% ipython --no-banner

In [1]: import numpy as np

In [2]: np.set_printoptions(precision=2, suppress=True, linewidth=140)

In [3]: data = np.array([[-0.1, 0.5, -0.8, 1.0, -0.3, -1.1],
   ...:     [-0.7, -0.8, 1.3, -1.1, -1.3, -0.9],
   ...:     [0.3, 2.1, 0.0, 0.9, 0.5, 2.5],
   ...:     [0.0, -0.3, 0.7, -1.0, -0.6, 0.1]])

In [4]: data
Out[4]: 
array([[-0.1,  0.5, -0.8,  1. , -0.3, -1.1],
       [-0.7, -0.8,  1.3, -1.1, -1.3, -0.9],
       [ 0.3,  2.1,  0. ,  0.9,  0.5,  2.5],
       [ 0. , -0.3,  0.7, -1. , -0.6,  0.1]])

In [5]: def softmax(z):
   ...:     e = np.exp(z - z.max(axis=-1, keepdims=True))
   ...:     return e / e.sum(axis=-1, keepdims=True)
   ...: 

In [6]: softmax(data[0])
Out[6]: array([0.13, 0.24, 0.07, 0.4 , 0.11, 0.05])

In [7]: np.round(softmax(10 * data[0]), 2) + 0
Out[7]: array([0.  , 0.01, 0.  , 0.99, 0.  , 0.  ])

In [8]: scores = data @ data.T / np.sqrt(6)

In [9]: softmax(scores)[0] @ data
Out[9]: array([-0.11,  0.47, -0.32,  0.56, -0.35, -0.53])

In [10]: x = np.array([3, 3, 3, 5, 3, 3])

In [11]: data @ np.eye(6)[2]
Out[11]: array([-0.8,  1.3,  0. ,  0.7])

In [12]: data * x
Out[12]: 
array([[-0.3,  1.5, -2.4,  5. , -0.9, -3.3],
       [-2.1, -2.4,  3.9, -5.5, -3.9, -2.7],
       [ 0.9,  6.3,  0. ,  4.5,  1.5,  7.5],
       [ 0. , -0.9,  2.1, -5. , -1.8,  0.3]])

In [13]: np.linalg.norm(data @ x) <= np.linalg.norm(data, 2) * np.linalg.norm(x) + 1e-9
Out[13]: np.True_

In [14]: data @ (2 * x)
Out[14]: array([ -0.8, -25.4,  41.4, -10.6])

In [15]: r0 = np.array([5, -3, -2]) + 0.5

In [16]: M = np.outer(r0, r0) / (r0 @ r0)

In [17]: M
Out[17]: 
array([[ 0.78, -0.35, -0.21],
       [-0.35,  0.16,  0.1 ],
       [-0.21,  0.1 ,  0.06]])

In [18]: # projection: eigenvalues are 0 or 1

In [19]: vals, evecs = np.linalg.eigh(M)

In [20]: np.linalg.eigvalsh(M + 4 * np.eye(3))
Out[20]: array([4., 4., 5.])

In [21]: evecs @ np.diag(vals) @ evecs.T
Out[21]: 
array([[ 0.78, -0.35, -0.21],
       [-0.35,  0.16,  0.1 ],
       [-0.21,  0.1 ,  0.06]])

In [22]: np.round(evecs.T @ evecs, 2) + 0
Out[22]: 
array([[1., 0., 0.],
       [0., 1., 0.],
       [0., 0., 1.]])

In [23]: (vals > 1e-8).sum(), (vals < -1e-8).sum()
Out[23]: (np.int64(1), np.int64(0))

In [24]: np.abs(evecs[:, -1])
Out[24]: array([0.88, 0.4 , 0.24])

In [25]: vals.sum(), np.trace(M)
Out[25]: (np.float64(1.0), np.float64(1.0))

In [26]: np.round(np.linalg.eigvalsh(M @ M), 2) + 0
Out[26]: array([0., 0., 1.])

In [27]: vals, evecs = np.linalg.eigh(M)

In [28]: x = np.array([-5, 2, -5])

In [29]: np.round(np.linalg.eigvalsh(M[1:, 1:]), 2) + 0
Out[29]: array([0.  , 0.22])

In [30]: evecs * np.maximum(vals, 0) @ evecs.T
Out[30]: 
array([[ 0.78, -0.35, -0.21],
       [-0.35,  0.16,  0.1 ],
       [-0.21,  0.1 ,  0.06]])

In [31]: round(x @ M @ x, 2)
Out[31]: np.float64(16.13)

In [32]: x = np.array([1, 1, 0])

In [33]: M @ (2 * x)
Out[33]: array([ 0.85, -0.39, -0.23])

In [34]: M * x
Out[34]: 
array([[ 0.78, -0.35, -0.  ],
       [-0.35,  0.16,  0.  ],
       [-0.21,  0.1 ,  0.  ]])

In [35]: np.linalg.matrix_rank(M, rtol=0.1)
Out[35]: np.int64(1)

In [36]: round(float(np.linalg.norm(M, 2) / np.linalg.norm(M)), 2)
Out[36]: 1.0

In [37]: np.linalg.cond(M) > 100
Out[37]: np.True_

In [38]: Uu, sigma, VT = np.linalg.svd(M)

In [39]: np.argmax(sigma[:-1] / (sigma[1:] + 1e-6)) + 1
Out[39]: np.int64(1)

In [40]: M2 = Uu[:, :1] @ np.diag(sigma[:1]) @ VT[:1]

In [41]: np.linalg.matrix_rank(M, rtol=0.05)
Out[41]: np.int64(1)

In [42]: M2
Out[42]: 
array([[ 0.78, -0.35, -0.21],
       [-0.35,  0.16,  0.1 ],
       [-0.21,  0.1 ,  0.06]])

In [43]: np.linalg.matrix_rank(M2)
Out[43]: np.int64(1)

In [44]: round(float(np.abs(M - M2).max()), 2)
Out[44]: 0.0

In [45]: A = np.array([[2, -6, 0, 0, 0, 0],
    ...:     [1, -7, 0, 0, 0, 0],
    ...:     [-7, -3, 0, 0, 0, 0],
    ...:     [0, 0, 2, -6, 0, 0],
    ...:     [0, 0, 1, -7, 0, 0],
    ...:     [0, 0, -7, -3, 0, 0],
    ...:     [0, 0, 0, 0, 2, -6],
    ...:     [0, 0, 0, 0, 1, -7],
    ...:     [0, 0, 0, 0, -7, -3]])

In [46]: hat = A @ np.linalg.solve(A.T @ A, A.T)

In [47]: np.diag(hat)
Out[47]: array([0.47, 0.55, 0.99, 0.47, 0.55, 0.99, 0.47, 0.55, 0.99])

In [48]: hat
Out[48]: 
array([[ 0.47,  0.49, -0.08,  0.  ,  0.  ,  0.  ,  0.  ,  0.  ,  0.  ],
       [ 0.49,  0.55,  0.08,  0.  ,  0.  ,  0.  ,  0.  ,  0.  ,  0.  ],
       [-0.08,  0.08,  0.99,  0.  ,  0.  ,  0.  ,  0.  ,  0.  ,  0.  ],
       [ 0.  ,  0.  ,  0.  ,  0.47,  0.49, -0.08,  0.  ,  0.  ,  0.  ],
       [ 0.  ,  0.  ,  0.  ,  0.49,  0.55,  0.08,  0.  ,  0.  ,  0.  ],
       [ 0.  ,  0.  ,  0.  , -0.08,  0.08,  0.99,  0.  ,  0.  ,  0.  ],
       [ 0.  ,  0.  ,  0.  ,  0.  ,  0.  ,  0.  ,  0.47,  0.49, -0.08],
       [ 0.  ,  0.  ,  0.  ,  0.  ,  0.  ,  0.  ,  0.49,  0.55,  0.08],
       [ 0.  ,  0.  ,  0.  ,  0.  ,  0.  ,  0.  , -0.08,  0.08,  0.99]])

In [49]: np.linalg.matrix_rank(np.eye(9) - hat)
Out[49]: np.int64(3)

In [50]: x = np.array([2, 1, 1, 1, -2, 2])

In [51]: rhs = A @ x

In [52]: np.linalg.lstsq(A, rhs)[0]
Out[52]: array([ 2.,  1.,  1.,  1., -2.,  2.])

In [53]: np.round(np.linalg.pinv(A) @ A, 2) + 0
Out[53]: 
array([[1., 0., 0., 0., 0., 0.],
       [0., 1., 0., 0., 0., 0.],
       [0., 0., 1., 0., 0., 0.],
       [0., 0., 0., 1., 0., 0.],
       [0., 0., 0., 0., 1., 0.],
       [0., 0., 0., 0., 0., 1.]])

In [54]: rng = np.random.default_rng(549169)

In [55]: rhs = rhs + 0.3 * rng.normal(size=9)

In [56]: rhs
Out[56]: array([ -1.96,  -4.68, -16.98,  -4.28,  -6.25, -10.34, -15.89, -16.16,   7.76])

In [57]: beta, *_ = np.linalg.lstsq(A, rhs)

In [58]: round(np.linalg.norm(rhs - A @ beta), 2)
Out[58]: np.float64(0.26)

In [59]: [round(float(np.linalg.norm(np.linalg.solve(A.T @ A + lam * np.eye(6), A.T @ rhs))), 2) for lam in (0, 1, 10, 100)]
Out[59]: [3.88, 3.82, 3.37, 1.59]

In [60]: beta
Out[60]: array([ 2.01,  0.97,  1.03,  1.05, -1.97,  2.01])

In [61]: beta.round()
Out[61]: array([ 2.,  1.,  1.,  1., -2.,  2.])

In [62]: np.round(A.T @ (rhs - A @ beta), 2) + 0
Out[62]: array([0., 0., 0., 0., 0., 0.])

In [63]: theta = np.radians(36)

In [64]: R = np.eye(6)

In [65]: R[2, 2] = R[1, 1] = np.cos(theta)

In [66]: R[2, 1], R[1, 2] = -np.sin(theta), np.sin(theta)

In [67]: R
Out[67]: 
array([[ 1.  ,  0.  ,  0.  ,  0.  ,  0.  ,  0.  ],
       [ 0.  ,  0.81,  0.59,  0.  ,  0.  ,  0.  ],
       [ 0.  , -0.59,  0.81,  0.  ,  0.  ,  0.  ],
       [ 0.  ,  0.  ,  0.  ,  1.  ,  0.  ,  0.  ],
       [ 0.  ,  0.  ,  0.  ,  0.  ,  1.  ,  0.  ],
       [ 0.  ,  0.  ,  0.  ,  0.  ,  0.  ,  1.  ]])

In [68]: M2 = A @ R.T

In [69]: np.allclose(A @ A.T, M2 @ M2.T)
Out[69]: True

In [70]: np.linalg.svd(A, compute_uv=False), np.linalg.svd(M2, compute_uv=False)
Out[70]: 
(array([9.7 , 9.7 , 9.7 , 7.34, 7.34, 7.34]),
 array([9.7 , 9.7 , 9.7 , 7.34, 7.34, 7.34]))

In [71]: M2
Out[71]: 
array([[ 2.  , -4.85,  3.53,  0.  ,  0.  ,  0.  ],
       [ 1.  , -5.66,  4.11,  0.  ,  0.  ,  0.  ],
       [-7.  , -2.43,  1.76,  0.  ,  0.  ,  0.  ],
       [ 0.  ,  1.18,  1.62, -6.  ,  0.  ,  0.  ],
       [ 0.  ,  0.59,  0.81, -7.  ,  0.  ,  0.  ],
       [ 0.  , -4.11, -5.66, -3.  ,  0.  ,  0.  ],
       [ 0.  ,  0.  ,  0.  ,  0.  ,  2.  , -6.  ],
       [ 0.  ,  0.  ,  0.  ,  0.  ,  1.  , -7.  ],
       [ 0.  ,  0.  ,  0.  ,  0.  , -7.  , -3.  ]])

In [72]: blk = np.stack([A, 5 * A, A[::-1]])

In [73]: np.linalg.matrix_rank(blk)
Out[73]: array([6, 6, 6])

In [74]: np.linalg.matrix_rank(blk.reshape(3, -1))
Out[74]: np.int64(2)

In [75]: blk.sum(axis=0)
Out[75]: 
array([[ 12, -36,   0,   0,  -7,  -3],
       [  6, -42,   0,   0,   1,  -7],
       [-42, -18,   0,   0,   2,  -6],
       [  0,   0,   5, -39,   0,   0],
       [  0,   0,   7, -49,   0,   0],
       [  0,   0, -40, -24,   0,   0],
       [ -7,  -3,   0,   0,  12, -36],
       [  1,  -7,   0,   0,   6, -42],
       [  2,  -6,   0,   0, -42, -18]])

In [76]: np.einsum("bij,cij->bc", blk, blk)
Out[76]: 
array([[  444,  2220,    58],
       [ 2220, 11100,   290],
       [   58,   290,   444]])

In [77]: X = np.array([[4.0, 2.0, -3.0], [-2.0, -1.0, 2.0], [4.0, 2.0, -3.0]])

In [78]: # rank 2

In [79]: round(float(np.linalg.det(X)), 2)
Out[79]: 0.0

In [80]: np.linalg.matrix_power(X, 2)
Out[80]: 
array([[ 0.,  0.,  1.],
       [ 2.,  1., -2.],
       [ 0.,  0.,  1.]])

In [81]: np.trace(X)
Out[81]: np.float64(0.0)

In [82]: hat = np.triu(np.array([[-5, -5, 9], [3, -6, -6], [6, 2, -3]]), 1) + np.eye(3)

In [83]: M2 = hat @ X @ np.linalg.inv(hat)

In [84]: hat @ X - X @ hat
Out[84]: 
array([[ 46.,  43., -61.],
       [-24., -22.,  30.],
       [  0.,  20., -24.]])

In [85]: M2
Out[85]: 
array([[  50.,  275., 1160.],
       [ -26., -143., -604.],
       [   4.,   22.,   93.]])

In [86]: J = np.load("run15.npy")

In [87]: J
Out[87]: 
array([[ 2,  2,  2,  2,  2,  2],
       [ 2,  4,  4,  4,  4,  4],
       [ 2,  4,  6,  6,  6,  6],
       [ 2,  4,  6,  8,  8,  8],
       [ 2,  4,  6,  8, 10, 10],
       [ 2,  4,  6,  8, 10, 12]])

In [88]: round(float(np.linalg.norm(J, 1)), 2), np.round(np.linalg.norm(J, np.inf), 2)
Out[88]: (42.0, np.float64(42.0))

In [89]: np.round(np.linalg.norm(J[0] - J[3]), 2)
Out[89]: np.float64(11.31)

In [90]: np.linalg.norm(J, axis=0)
Out[90]: array([ 4.9 ,  9.17, 12.81, 15.75, 17.89, 19.08])

In [91]: np.round(np.linalg.norm(J[0], 1), 2), round(float(np.linalg.norm(J[0], np.inf)), 2)
Out[91]: (np.float64(12.0), 2.0)

In [92]: np.linalg.norm(J, axis=1)
Out[92]: array([ 4.9 ,  9.17, 12.81, 15.75, 17.89, 19.08])

In [93]: np.round(np.linalg.norm(J) ** 2 / np.linalg.norm(J, 2) ** 2, 2)
Out[93]: np.float64(1.02)

In [94]: M2 = J[0, 0] * J[1:] - np.outer(J[1:, 0], J[0])

In [95]: M2
Out[95]: 
array([[ 0,  4,  4,  4,  4,  4],
       [ 0,  4,  8,  8,  8,  8],
       [ 0,  4,  8, 12, 12, 12],
       [ 0,  4,  8, 12, 16, 16],
       [ 0,  4,  8, 12, 16, 20]])

In [96]: np.flatnonzero(~M2.round(6).any(axis=1))
Out[96]: array([], dtype=int64)

In [97]: np.linalg.matrix_rank(M2), np.linalg.matrix_rank(J)
Out[97]: (np.int64(5), np.int64(6))
